% python3 -q
>>> import numpy as np
>>> np.set_printoptions(precision=2, suppress=True, linewidth=100, legacy="1.25")
>>> A = np.loadtxt("case8.csv", delimiter=",")
>>> A
array([[-5.02,  3.61,  3.43,  6.64, -0.41,  2.4 ],
       [ 4.38, -5.84, -2.81, -4.27, -1.78, -4.18],
       [ 1.06,  5.44, -1.16, -4.93,  5.03,  4.29],
       [ 5.  , -3.88, -3.4 , -6.45,  0.19, -2.61],
       [-5.03,  3.12,  3.47,  6.94, -0.81,  2.02],
       [ 4.89, -1.64, -3.48, -7.55,  1.9 , -0.88],
       [ 4.64, -0.54, -3.37, -7.74,  2.61, -0.06],
       [ 4.48, -0.01, -3.29, -7.77,  2.93,  0.34],
       [ 4.93, -4.35, -3.31, -6.07, -0.23, -2.98],
       [ 2.26,  4.14, -1.95, -6.29,  4.79,  3.38],
       [-2.7 , -3.56,  2.23,  6.71, -4.61, -2.97],
       [-4.75,  5.06,  3.13,  5.35,  0.92,  3.54],
       [ 0.17, -6.35,  0.32,  3.33, -4.95, -4.9 ]])
>>> # looks like rank 2
>>> rk = np.linalg.matrix_rank(A)
>>> rk
2
>>> N = np.linalg.svd(A)[2][rk:].T
>>> [int(np.linalg.matrix_rank(A[:i])) for i in range(1, len(A) + 1)]
[1, 2, 2, 2, 2, 2, 2, 2, 2, 2, 2, 2, 2]
>>> np.allclose(A @ N, 0)
True
>>> rng = np.random.default_rng(9765)
>>> E = np.array([[1, 2, 1, 3, 2, 0, 2, 3, 3, 1],
...     [2, 3, 0, 2, 2, 3, 2, 0, 3, 3],
...     [0, 3, 1, 2, 1, 0, 1, 3, 0, 1],
...     [0, 1, 2, 0, 2, 1, 1, 0, 0, 3],
...     [2, 1, 0, 3, 0, 0, 0, 3, 0, 2],
...     [3, 0, 0, 1, 3, 2, 3, 0, 3, 1],
...     [2, 2, 3, 3, 0, 2, 0, 0, 0, 0],
...     [0, 0, 0, 2, 1, 0, 1, 1, 1, 1],
...     [0, 3, 2, 1, 3, 2, 1, 0, 0, 3],
...     [1, 1, 2, 0, 2, 2, 1, 1, 0, 1],
...     [3, 3, 0, 1, 3, 2, 0, 1, 3, 3],
...     [2, 3, 3, 3, 3, 1, 0, 0, 3, 2]]) * (rng.random((12, 10)) < 0.3)
>>> print(E)
[[0 2 0 0 2 0 0 0 0 1]
 [0 0 0 0 0 0 2 0 0 3]
 [0 0 1 0 0 0 0 0 0 0]
 [0 1 0 0 2 0 0 0 0 3]
 [2 1 0 0 0 0 0 0 0 0]
 [0 0 0 1 3 0 0 0 0 0]
 [2 0 0 0 0 0 0 0 0 0]
 [0 0 0 0 0 0 0 1 0 0]
 [0 0 0 0 0 2 1 0 0 0]
 [0 0 0 0 2 0 0 1 0 1]
 [0 0 0 1 0 0 0 1 0 3]
 [0 0 3 3 0 0 0 0 0 0]]
>>> np.linalg.matrix_rank(E, rtol=0.1)
9
>>> print([round(float(x), 2) for x in np.linalg.svd(E, compute_uv=False)[:3]])
[6.28, 4.38, 3.97]
>>> left, sig, Vt = np.linalg.svd(E)
>>> V = Vt[:(sig > 1e-8).sum()]
>>> x0 = E[3] + 4 * E[7] + rng.integers(2) * np.eye(10)[3]
>>> x0
array([0., 1., 0., 1., 2., 0., 0., 4., 0., 3.])
>>> np.round(V.T @ V, 2) + 0
array([[1., 0., 0., 0., 0., 0., 0., 0., 0., 0.],
       [0., 1., 0., 0., 0., 0., 0., 0., 0., 0.],
       [0., 0., 1., 0., 0., 0., 0., 0., 0., 0.],
       [0., 0., 0., 1., 0., 0., 0., 0., 0., 0.],
       [0., 0., 0., 0., 1., 0., 0., 0., 0., 0.],
       [0., 0., 0., 0., 0., 1., 0., 0., 0., 0.],
       [0., 0., 0., 0., 0., 0., 1., 0., 0., 0.],
       [0., 0., 0., 0., 0., 0., 0., 1., 0., 0.],
       [0., 0., 0., 0., 0., 0., 0., 0., 0., 0.],
       [0., 0., 0., 0., 0., 0., 0., 0., 0., 1.]])
>>> np.linalg.matrix_rank(np.vstack([E, x0]))
9
>>> print(round(float(np.linalg.norm(x0 - V.T @ V @ x0)), 2))
0.0
>>> B = E / np.linalg.norm(E, axis=1, keepdims=True)
>>> G = B @ B.T
>>> G[10]
array([0.3 , 0.75, 0.  , 0.73, 0.  , 0.1 , 0.  , 0.3 , 0.  , 0.49, 1.  , 0.21])
>>> np.argwhere(np.triu(np.abs(G) > 0.95, 1))
array([], shape=(0, 2), dtype=int64)
>>> K = np.load("out7.npy")
>>> K
array([[1, 0, 0, 0],
       [0, 1, 0, 0],
       [0, 0, 1, 0],
       [0, 0, 0, 1]])
>>> x0 = np.ones(4)
>>> for _ in range(3):
...     x0 = K @ x0
...     x0 /= np.linalg.norm(x0)
...     print(round(x0 @ K @ x0, 2))
... 
1.0
1.0
1.0
>>> np.round(np.linalg.eigvalsh(K)[-1], 2)
1.0
>>> x0
array([0.5, 0.5, 0.5, 0.5])
>>> ev, V = np.linalg.eig(K)
>>> ev
array([1., 1., 1., 1.])
>>> np.sort(np.linalg.eigvals(K @ K))
array([1., 1., 1., 1.])
>>> K @ V[:, 0] - ev[0] * V[:, 0]
array([0., 0., 0., 0.])
>>> r0 = np.array([1, 5, 4])
>>> np.array([np.convolve(row, r0, "same") for row in K])
array([[5, 4, 0, 0],
       [1, 5, 4, 0],
       [0, 1, 5, 4],
       [0, 0, 1, 5]])
>>> np.cross(K[3, :3], K[2, :3])
array([0, 0, 0])
>>> x0 = np.array([3, 5, 2, 0])
>>> h1 = np.maximum(K @ x0, 0)
>>> np.flatnonzero(h1 > 1e-9)
array([0, 1, 2])
>>> K.T @ h1
array([3, 5, 2, 0])
>>> print(np.maximum(K @ x0, 0) - np.maximum(-K @ x0, 0))
[3 5 2 0]
>>> feats = np.loadtxt("x.csv", delimiter=",")
>>> print(feats)
[[ 40.  21.  16. -16.]
 [  0.   3.   0.   0.]
 [-30. -15.  -8.  15.]
 [ 66.  38.  32. -25.]]
>>> th = np.radians(19)
>>> R = np.eye(4)
>>> R[1, 1] = R[0, 0] = np.cos(th)
>>> R[1, 0], R[0, 1] = -np.sin(th), np.sin(th)
>>> R
array([[ 0.95,  0.33,  0.  ,  0.  ],
       [-0.33,  0.95,  0.  ,  0.  ],
       [ 0.  ,  0.  ,  1.  ,  0.  ],
       [ 0.  ,  0.  ,  0.  ,  1.  ]])
>>> B = feats @ R.T
>>> np.linalg.svd(feats, compute_uv=False), np.linalg.svd(B, compute_uv=False)
(array([106.62,   7.07,   2.7 ,   0.66]), array([106.62,   7.07,   2.7 ,   0.66]))
>>> np.allclose(feats @ feats.T, B @ B.T)
True
>>> B
array([[ 44.66,   6.83,  16.  , -16.  ],
       [  0.98,   2.84,   0.  ,   0.  ],
       [-33.25,  -4.42,  -8.  ,  15.  ],
       [ 74.78,  14.44,  32.  , -25.  ]])
>>> print(np.abs(B - feats).max(axis=0))
[ 8.78 23.56  0.    0.  ]
>>> np.allclose(np.linalg.norm(feats, axis=1), np.linalg.norm(B, axis=1))
True
>>> labels = rng.permutation(4)
>>> print(labels)
[2 3 0 1]
>>> B = feats[labels][:, labels]
>>> B
array([[ -8.,  15., -30., -15.],
       [ 32., -25.,  66.,  38.],
       [ 16., -16.,  40.,  21.],
       [  0.,   0.,   0.,   3.]])
>>> round(np.linalg.det(B), 2), round(np.linalg.det(feats[labels]), 2)
(-1344.0, -1344.0)
>>> np.trace(B)
10.0
>>> np.allclose(B, feats)
False
>>> print(np.linalg.cond(feats) > 100)
True
>>> np.linalg.matrix_rank(feats, rtol=0.1)
1
>>> round(float(np.linalg.norm(feats, 2) / np.linalg.norm(feats)), 2)
1.0
>>> np.abs(np.linalg.svd(feats)[2][-1])
array([0.47, 0.05, 0.43, 0.77])
>>> ev, V = np.linalg.eig(feats)
>>> ev
array([-8.,  8.,  7.,  3.])
>>> left, sig, Vt = np.linalg.svd(feats)
>>> sig
array([106.62,   7.07,   2.7 ,   0.66])
>>> np.argmax(sig[:-1] / (sig[1:] + 1e-6)) + 1
1
>>> B = left[:, :1] @ np.diag(sig[:1]) @ Vt[:1]
>>> print(np.linalg.matrix_rank(feats, rtol=0.05))
2
>>> np.round(np.linalg.norm(feats - B, 2), 2), np.round(sig[1], 2)
(7.07, 7.07)
>>> print(np.round(np.linalg.norm(feats - B) / np.linalg.norm(feats), 2))
0.07
>>> print(np.round(np.abs(feats - B).max(), 2))
4.62
>>> m1 = np.load("dump.npy")
>>> m1
array([[0.02, 0.02, 0.02, 0.13],
       [0.02, 0.02, 0.02, 0.13],
       [0.02, 0.02, 0.02, 0.13],
       [0.13, 0.13, 0.13, 0.94]])
>>> B = m1 + rng.integers(-2, 3, (4, 1)) @ rng.integers(-2, 3, (1, 4))
>>> B
array([[ 2.02,  4.02,  4.02,  2.13],
       [ 0.02,  0.02,  0.02,  0.13],
       [-0.98, -1.98, -1.98, -0.87],
       [ 2.13,  4.13,  4.13,  2.94]])
>>> print(np.linalg.matrix_rank(B - m1, tol=1e-8))
1
>>> np.abs(B - m1).sum(axis=1)
array([12.,  0.,  6., 12.])
>>> mat = np.load("block6.npy")
>>> print(mat)
[[2.02 3.   3.   1.   0.   1.  ]
 [0.   3.02 1.   3.   2.   0.  ]
 [0.   0.   3.02 0.   0.   3.  ]
 [2.   2.   1.   1.02 1.   0.  ]
 [3.   0.   2.   3.   1.02 2.  ]
 [2.   3.   3.   1.   0.   1.02]]
>>> left, sig, Vt = np.linalg.svd(mat)
>>> print(sig)
[9.52 4.35 3.33 2.53 0.69 0.01]
>>> B = left[:, :5] @ np.diag(sig[:5]) @ Vt[:5]
>>> np.linalg.matrix_rank(mat, rtol=0.05)
5
>>> np.round(np.abs(mat - B).max(), 2)
0.0
>>> print(round(np.linalg.norm(mat - B, 2), 2), round(float(sig[5]), 2))
0.01 0.01
>>> round(float(np.linalg.norm(mat, 2) / np.linalg.norm(mat)), 2)
0.84
>>> print(np.linalg.cond(mat) > 100)
True
>>> W1 = np.array([[-2, -1, 0, -2],
...     [1, -3, 2, -3],
...     [3, -3, 0, 2],
...     [-2, 3, -3, -3],
...     [0, -1, 1, 2],
...     [-3, 0, -1, 3]])
>>> coef = np.array([-7, 9, -8, 3])
>>> hid = np.maximum(mat @ W1 + coef, 0)
>>> np.linalg.matrix_rank(hid)
2
>>> print(hid)
[[ 0.    0.    0.    0.  ]
 [ 0.    3.94  0.    0.  ]
 [ 0.    0.    0.   18.04]
 [ 0.    0.06  0.    0.  ]
 [ 0.    7.98  0.    0.04]
 [ 0.    0.    0.    0.  ]]
>>> Z = np.array([[1, 3, 2], [2, 3, 2], [0, 0, 2], [2, 2, 2]])
>>> (hid @ Z).round(6).argmax(axis=1)
array([0, 1, 0, 1, 1, 0])
